% ipython --no-banner

In [1]: import numpy as np

In [2]: np.set_printoptions(suppress=True, linewidth=160)

In [3]: W0 = np.load("dump.npy")

In [4]: W0.round(2)
Out[4]: 
array([[ 0.03, -0.03, -0.03, -0.09, -0.09, -0.03, -0.03, -0.03, -0.09],
       [-0.03,  0.03,  0.03,  0.09,  0.09,  0.03,  0.03,  0.03,  0.09],
       [-0.03,  0.03,  0.03,  0.09,  0.09,  0.03,  0.03,  0.03,  0.09],
       [-0.09,  0.09,  0.09,  0.27,  0.27,  0.09,  0.09,  0.09,  0.27],
       [-0.09,  0.09,  0.09,  0.27,  0.27,  0.09,  0.09,  0.09,  0.27],
       [-0.03,  0.03,  0.03,  0.09,  0.09,  0.03,  0.03,  0.03,  0.09],
       [-0.03,  0.03,  0.03,  0.09,  0.09,  0.03,  0.03,  0.03,  0.09],
       [-0.03,  0.03,  0.03,  0.09,  0.09,  0.03,  0.03,  0.03,  0.09],
       [-0.09,  0.09,  0.09,  0.27,  0.27,  0.09,  0.09,  0.09,  0.27]])

In [5]: # null space of dimension 8

In [6]: left, sigma, Vt = np.linalg.svd(W0)

In [7]: vecs = Vt[:(sigma > 1e-8).sum()]

In [8]: rng = np.random.default_rng(672)

In [9]: vec = W0[3] + -3 * W0[7] + rng.integers(2) * np.eye(9)[5]

In [10]: print(vec)
[0. 0. 0. 0. 0. 1. 0. 0. 0.]

In [11]: np.allclose(vecs.T @ vecs @ vec, vec)
Out[11]: False

In [12]: np.linalg.matrix_rank(np.vstack([W0, vec]))
Out[12]: np.int64(2)

In [13]: np.round(vecs.T @ vecs, 2)
Out[13]: 
array([[ 0.03, -0.03, -0.03, -0.09, -0.09, -0.03, -0.03, -0.03, -0.09],
       [-0.03,  0.03,  0.03,  0.09,  0.09,  0.03,  0.03,  0.03,  0.09],
       [-0.03,  0.03,  0.03,  0.09,  0.09,  0.03,  0.03,  0.03,  0.09],
       [-0.09,  0.09,  0.09,  0.27,  0.27,  0.09,  0.09,  0.09,  0.27],
       [-0.09,  0.09,  0.09,  0.27,  0.27,  0.09,  0.09,  0.09,  0.27],
       [-0.03,  0.03,  0.03,  0.09,  0.09,  0.03,  0.03,  0.03,  0.09],
       [-0.03,  0.03,  0.03,  0.09,  0.09,  0.03,  0.03,  0.03,  0.09],
       [-0.03,  0.03,  0.03,  0.09,  0.09,  0.03,  0.03,  0.03,  0.09],
       [-0.09,  0.09,  0.09,  0.27,  0.27,  0.09,  0.09,  0.09,  0.27]])
